% python3 -q
>>> import numpy as np
>>> import numpy.linalg as la
>>> np.set_printoptions(precision=3, suppress=True, linewidth=160, legacy="1.25")
>>> J = np.array([[1.0, 1.0, 0.0, 0.0, 0.0],
...     [1.0, 0.0, 0.0, 0.0, 0.0],
...     [0.0, 0.0, 3.0, 7.0, 2.0],
...     [0.0, 0.0, 6.0, 3.0, 3.0],
...     [0.0, 0.0, 4.0, 8.0, 2.0]])
>>> w1 = np.array([[-1, 2, -1], [1, -3, 3], [-1, 0, -2], [3, -3, -2], [2, 2, -1]])
>>> b = np.array([-2, 4, -1])
>>> hid = np.maximum(J @ w1 + b, 0)
>>> hid
array([[ 0.,  3.,  1.],
       [ 0.,  6.,  0.],
       [20.,  0.,  0.],
       [ 7.,  1.,  0.],
       [22.,  0.,  0.]])
>>> basis = np.array([[2, 0, 1], [-1, 2, 2], [0, -2, 0]])
>>> (hid @ basis).round(6).argmax(axis=1)
array([2, 1, 0, 0, 0])
>>> hid @ basis
array([[-3.,  4.,  6.],
       [-6., 12., 12.],
       [40.,  0., 20.],
       [13.,  2.,  9.],
       [44.,  0., 22.]])
>>> w1 @ basis
array([[ -4,   6,   3],
       [  5, -12,  -5],
       [ -2,   4,  -1],
       [  9,  -2,  -3],
       [  2,   6,   6]])
>>> M2 = np.c_[hid[:, :1] @ np.array([[3]]), np.array([3, 1, 1, 2, 0])]
>>> M2
array([[ 0.,  3.],
       [ 0.,  1.],
       [60.,  1.],
       [21.,  2.],
       [66.,  0.]])
>>> la.matrix_rank(M2)
2
>>> la.norm(la.qr(hid)[0].T @ M2, axis=0) ** 2 / ((M2 ** 2).sum(axis=0) + 1e-12)
array([1.   , 0.791])
>>> la.matrix_rank(np.c_[hid, M2])
4
>>> np.round(la.norm(M2 - hid @ la.lstsq(hid, M2)[0], axis=0), 3) + 0
array([0.   , 1.771])
>>> P = np.triu(np.array([[-8, -4, 8, 4, 0],
...     [-7, -7, -2, 8, 4],
...     [-4, -2, -8, 3, -6],
...     [-4, 2, 2, -1, 6],
...     [-6, 6, -7, -8, 3]]), 1) + np.eye(5)
>>> M2 = P @ J @ la.inv(P)
>>> np.trace(M2), np.trace(J)
(9.0, 9.0)
>>> ev, vecs = la.eig(J)
>>> np.sort(la.eigvals(J @ J))
array([  0.13 ,   0.382,   2.618,  16.269, 153.601])
>>> Q, Rm = la.qr(J)
>>> np.round(Q @ Rm, 3) + 0
array([[1., 1., 0., 0., 0.],
       [1., 0., 0., 0., 0.],
       [0., 0., 3., 7., 2.],
       [0., 0., 6., 3., 3.],
       [0., 0., 4., 8., 2.]])
>>> np.round(Q.T @ Q, 3) + 0
array([[1., 0., 0., 0., 0.],
       [0., 1., 0., 0., 0.],
       [0., 0., 1., 0., 0.],
       [0., 0., 0., 1., 0.],
       [0., 0., 0., 0., 1.]])
>>> round(abs(Rm[0, 0]), 3), round(la.norm(J[:, 0]), 3)
(1.414, 1.414)
>>> Rm
array([[-1.414, -0.707,  0.   ,  0.   ,  0.   ],
       [ 0.   , -0.707,  0.   ,  0.   ,  0.   ],
       [ 0.   ,  0.   , -7.81 , -9.091, -4.097],
       [ 0.   ,  0.   ,  0.   ,  6.274,  0.28 ],
       [ 0.   ,  0.   ,  0.   ,  0.   , -0.367]])
>>> np.abs(np.diag(Rm))
array([1.414, 0.707, 7.81 , 6.274, 0.367])
>>> np.allclose(Rm.T @ Rm, J.T @ J)
True
>>> X = np.loadtxt("data.csv", delimiter=",")
>>> X
array([[-0.039,  0.067,  0.098,  0.086,  0.007,  0.013,  0.078],
       [-0.372, -0.661,  0.321,  0.052, -1.539, -0.3  ,  0.19 ],
       [ 0.028, -0.038,  0.003,  0.022, -0.07 ,  0.012, -0.048],
       [ 0.061, -0.07 , -0.015, -0.019,  0.047, -0.043, -0.078],
       [-0.824, -1.184,  0.657,  0.16 , -3.133, -0.604,  0.433],
       [-0.438, -0.603,  0.29 ,  0.163, -1.58 , -0.264,  0.12 ],
       [ 0.006, -0.042, -0.037, -0.054, -0.018, -0.024,  0.027],
       [-0.059, -0.109,  0.016, -0.066,  0.004,  0.099, -0.042],
       [-0.459, -0.623,  0.254,  0.127, -1.615, -0.269,  0.181],
       [-0.052,  0.022,  0.059, -0.134,  0.012,  0.026, -0.073],
       [-0.334, -0.6  ,  0.265,  0.121, -1.678, -0.287,  0.173],
       [-0.726, -1.236,  0.569,  0.174, -3.152, -0.568,  0.363],
       [-0.483, -0.604,  0.326,  0.133, -1.695, -0.308,  0.146],
       [-0.046, -0.09 , -0.044, -0.03 ,  0.032, -0.021,  0.004],
       [-0.442, -0.624,  0.288,  0.099, -1.575, -0.285,  0.205],
       [-0.756, -1.196,  0.678,  0.106, -3.233, -0.588,  0.332],
       [ 0.127,  0.071,  0.016, -0.024,  0.013, -0.011, -0.084],
       [ 0.049, -0.08 ,  0.137,  0.061,  0.03 ,  0.063,  0.06 ],
       [-0.049, -0.01 ,  0.041, -0.066, -0.018, -0.074, -0.044]])
>>> Ac = X - X.mean(axis=1)
Traceback (most recent call last):
  File "<python-input-32>", line 1, in <module>
    Ac = X - X.mean(axis=1)
         ~~^~~~~~~~~~~~~~~~
ValueError: operands could not be broadcast together with shapes (19,7) (19,) 
>>> Ac = X - X.mean(axis=0)
>>> left, s, VT = la.svd(Ac, full_matrices=False)
>>> VT[0] * np.sign(VT[0, np.abs(VT[0]).argmax()])
array([ 0.218,  0.326, -0.163, -0.053,  0.882,  0.163, -0.108])
>>> np.abs(VT[-1])
array([0.12 , 0.324, 0.37 , 0.363, 0.273, 0.523, 0.513])
>>> np.abs(left[:, 0]).argmax()
15
>>> la.matrix_rank(Ac)
7
>>> ang = np.radians(36)
>>> Rm = np.eye(7)
>>> Rm[2, 2] = Rm[3, 3] = np.cos(ang)
>>> Rm[2, 3], Rm[3, 2] = -np.sin(ang), np.sin(ang)
>>> Rm
array([[ 1.   ,  0.   ,  0.   ,  0.   ,  0.   ,  0.   ,  0.   ],
       [ 0.   ,  1.   ,  0.   ,  0.   ,  0.   ,  0.   ,  0.   ],
       [ 0.   ,  0.   ,  0.809, -0.588,  0.   ,  0.   ,  0.   ],
       [ 0.   ,  0.   ,  0.588,  0.809,  0.   ,  0.   ,  0.   ],
       [ 0.   ,  0.   ,  0.   ,  0.   ,  1.   ,  0.   ,  0.   ],
       [ 0.   ,  0.   ,  0.   ,  0.   ,  0.   ,  1.   ,  0.   ],
       [ 0.   ,  0.   ,  0.   ,  0.   ,  0.   ,  0.   ,  1.   ]])
>>> M2 = X @ Rm.T
>>> np.allclose(la.norm(X, axis=1), la.norm(M2, axis=1))
True
>>> np.abs(M2 - X).max(axis=0)
array([0.   , 0.   , 0.22 , 0.378, 0.   , 0.   , 0.   ])
>>> rng = np.random.default_rng(890991)
>>> z = rng.permutation(7)
>>> M2 = Rm[:, z] * rng.choice([-1, 1], 7)
>>> M2
array([[-0.   ,  0.   ,  0.   , -0.   ,  0.   , -1.   ,  0.   ],
       [-0.   ,  0.   ,  1.   , -0.   ,  0.   , -0.   ,  0.   ],
       [-0.   ,  0.   ,  0.   ,  0.588,  0.   , -0.   ,  0.809],
       [-0.   ,  0.   ,  0.   , -0.809,  0.   , -0.   ,  0.588],
       [-0.   ,  1.   ,  0.   , -0.   ,  0.   , -0.   ,  0.   ],
       [-1.   ,  0.   ,  0.   , -0.   ,  0.   , -0.   ,  0.   ],
       [-0.   ,  0.   ,  0.   , -0.   ,  1.   , -0.   ,  0.   ]])
>>> left, _, VT = la.svd(Rm.T @ M2)
>>> np.round(left @ VT, 3) + 0
array([[ 0.,  0.,  0.,  0.,  0., -1.,  0.],
       [ 0.,  0.,  1.,  0.,  0.,  0.,  0.],
       [ 0.,  0.,  0.,  0.,  0.,  0.,  1.],
       [ 0.,  0.,  0., -1.,  0.,  0.,  0.],
       [ 0.,  1.,  0.,  0.,  0.,  0.,  0.],
       [-1.,  0.,  0.,  0.,  0.,  0.,  0.],
       [ 0.,  0.,  0.,  0.,  1.,  0.,  0.]])
>>> np.round(la.lstsq(Rm, M2)[0], 3) + 0
array([[ 0.,  0.,  0.,  0.,  0., -1.,  0.],
       [ 0.,  0.,  1.,  0.,  0.,  0.,  0.],
       [ 0.,  0.,  0.,  0.,  0.,  0.,  1.],
       [ 0.,  0.,  0., -1.,  0.,  0.,  0.],
       [ 0.,  1.,  0.,  0.,  0.,  0.,  0.],
       [-1.,  0.,  0.,  0.,  0.,  0.,  0.],
       [ 0.,  0.,  0.,  0.,  1.,  0.,  0.]])
>>> z
array([5, 4, 1, 3, 6, 0, 2])
>>> x0 = np.array([1, 5, 2, 3, 0, 4, 5])
>>> la.norm(X @ x0) <= la.norm(X, 2) * la.norm(x0) + 1e-9
True
>>> X @ np.eye(7)[5]
array([ 0.013, -0.3  ,  0.012, -0.043, -0.604, -0.264, -0.024,  0.099, -0.269,  0.026, -0.287, -0.568, -0.308, -0.021, -0.285, -0.588, -0.011,  0.063, -0.074])
>>> (X @ x0).argmax()
0
>>> A = np.array([[-3, -1, 1, 3],
...     [0, 0, 0, 0],
...     [1, 2, -1, -2],
...     [0, 0, 0, 0],
...     [3, 1, 3, 2],
...     [0, 0, 0, 0],
...     [-2, 1, 0, 1],
...     [3, 1, 3, 2],
...     [0, 0, 0, 0],
...     [1, 2, -1, -2],
...     [3, 1, 3, 2],
...     [-3, -1, 1, 3]])
>>> z = A[:, 0] > np.median(A[:, 0])
>>> r0 = A[z].mean(axis=0) - A[~z].mean(axis=0)
>>> r0
array([ 3.343,  1.543,  1.114, -0.6  ])
>>> ((A - A.mean(axis=0)) @ r0 > 0).astype(int)
array([0, 0, 1, 0, 1, 0, 0, 1, 0, 1, 1, 0])
>>> la.matrix_rank(A, rtol=0.1)
3
>>> la.cond(A) > 100
True
>>> T = np.stack([A, 3 * A, A[::-1]])
>>> T.sum(axis=0)
array([[-15,  -5,   5,  15],
       [  3,   1,   3,   2],
       [  5,  10,  -5, -10],
       [  0,   0,   0,   0],
       [ 15,   5,  15,  10],
       [ -2,   1,   0,   1],
       [ -8,   4,   0,   4],
       [ 15,   5,  15,  10],
       [  0,   0,   0,   0],
       [  5,  10,  -5, -10],
       [ 12,   4,  12,   8],
       [-15,  -5,   5,  15]])
>>> la.norm(T, axis=(1, 2))
array([11.619, 34.857, 11.619])
>>> m1 = np.loadtxt("out8.csv", delimiter=",")
>>> m1
array([[-12.,   4.,  10.,  -7.],
       [-20.,   6.,  16., -10.],
       [-22.,   8.,  16., -11.],
       [-22.,   8.,  14.,  -9.]])
>>> M2 = np.array([[3, 3], [0, 0], [3, 0], [0, 3]])
>>> np.einsum("ij->j", m1)
array([-76.,  26.,  56., -37.])
>>> la.matrix_rank(np.vstack([m1, M2.T]))
4
>>> M2 @ m1
Traceback (most recent call last):
  File "<python-input-74>", line 1, in <module>
    M2 @ m1
    ~~~^~~~
ValueError: matmul: Input operand 1 has a mismatch in its core dimension 0, with gufunc signature (n?,k),(k,m?)->(n?,m?) (size 4 is different from 2)
>>> m1 @ M2
array([[ -6., -57.],
       [-12., -90.],
       [-18., -99.],
       [-24., -93.]])
>>> np.einsum("ik,kj->ji", m1, M2)
array([[ -6., -12., -18., -24.],
       [-57., -90., -99., -93.]])
>>> la.cond(m1) > 100
True
>>> np.argsort(-la.norm(m1, axis=0).round(6), kind="stable")[:3]
array([0, 2, 3])
>>> np.round(la.norm(m1, 2) / la.norm(m1), 3)
0.998
>>> la.matrix_rank(m1, rtol=0.1)
1
>>> r0, v = m1[2], m1[1]
>>> r0 @ v
854.0
>>> r0 @ r0
925.0
>>> p = (r0 @ v) / (r0 @ r0) * r0
>>> p
array([-20.311,   7.386,  14.772, -10.156])
>>> np.outer(r0, v)
array([[ 440., -132., -352.,  220.],
       [-160.,   48.,  128.,  -80.],
       [-320.,   96.,  256., -160.],
       [ 220.,  -66., -176.,  110.]])
>>> round(float(la.norm(r0 + v) ** 2 + la.norm(r0 - v) ** 2), 3)
3434.0
>>> la.matrix_rank(np.outer(r0, v))
1
>>> T = np.stack([m1, 5 * m1, m1[::-1]])
>>> la.det(T)
array([   8., 5000.,    8.])
>>> np.einsum("bij,cij->bc", T, T)
array([[ 2851., 14255.,  2706.],
       [14255., 71275., 13530.],
       [ 2706., 13530.,  2851.]])
>>> T.sum(axis=0)
array([[ -94.,   32.,   74.,  -51.],
       [-142.,   44.,  112.,  -71.],
       [-152.,   54.,  112.,  -76.],
       [-144.,   52.,   94.,  -61.]])
>>> P = np.triu(np.array([[-6, -8, 3, -5], [6, -9, 3, -3], [4, -2, -5, -2], [2, 9, -5, 4]]), 1) + np.eye(4)
>>> M2 = P @ m1 @ la.inv(P)
>>> la.matrix_rank(M2)
4
>>> np.trace(M2), np.trace(m1)
(1.0, 1.0)
>>> np.poly(M2)
array([ 1., -1., -6.,  4.,  8.])
>>> arr = np.loadtxt("a.csv", delimiter=",")
>>> arr
array([[ 0., -2.,  0.,  2.,  1.,  2., -1., -5.,  2.],
       [ 2.,  0.,  0., -2., -1.,  3., -3.,  3., -4.],
       [ 0.,  0.,  0.,  2.,  2.,  4., -4.,  3., -6.],
       [-2.,  2., -2.,  0.,  3., -1., -4.,  2.,  2.],
       [-1.,  1., -2., -3.,  0., -3.,  6.,  3., -2.],
       [-2., -3., -4.,  1.,  3.,  0.,  0., -2.,  3.],
       [ 1.,  3.,  4.,  4., -6.,  0.,  0.,  5.,  1.],
       [ 5., -3., -3., -2., -3.,  2., -5.,  0.,  0.],
       [-2.,  4.,  6., -2.,  2., -3., -1.,  0.,  0.]])
>>> z = rng.permutation(9)
>>> z
array([7, 2, 5, 6, 8, 4, 3, 1, 0])
>>> M2 = arr[z][:, z]
>>> np.round(la.det(M2), 3), round(la.det(arr[z]), 3)
(0.0, 0.0)
>>> np.round(np.sort(np.abs(la.eigvals(M2))), 3) + 0
array([ 0.   ,  1.183,  1.183,  6.636,  6.636,  9.423,  9.423, 13.145, 13.145])
>>> M2
array([[ 0., -3.,  2., -5.,  0., -3., -2., -3.,  5.],
       [ 3.,  0.,  4., -4., -6.,  2.,  2.,  0.,  0.],
       [-2., -4.,  0.,  0.,  3.,  3.,  1., -3., -2.],
       [ 5.,  4.,  0.,  0.,  1., -6.,  4.,  3.,  1.],
       [ 0.,  6., -3., -1.,  0.,  2., -2.,  4., -2.],
       [ 3., -2., -3.,  6., -2.,  0., -3.,  1., -1.],
       [ 2., -2., -1., -4.,  2.,  3.,  0.,  2., -2.],
       [ 3.,  0.,  3., -3., -4., -1., -2.,  0.,  2.],
       [-5.,  0.,  2., -1.,  2.,  1.,  2., -2.,  0.]])
>>> np.diag(M2)
array([0., 0., 0., 0., 0., 0., 0., 0., 0.])
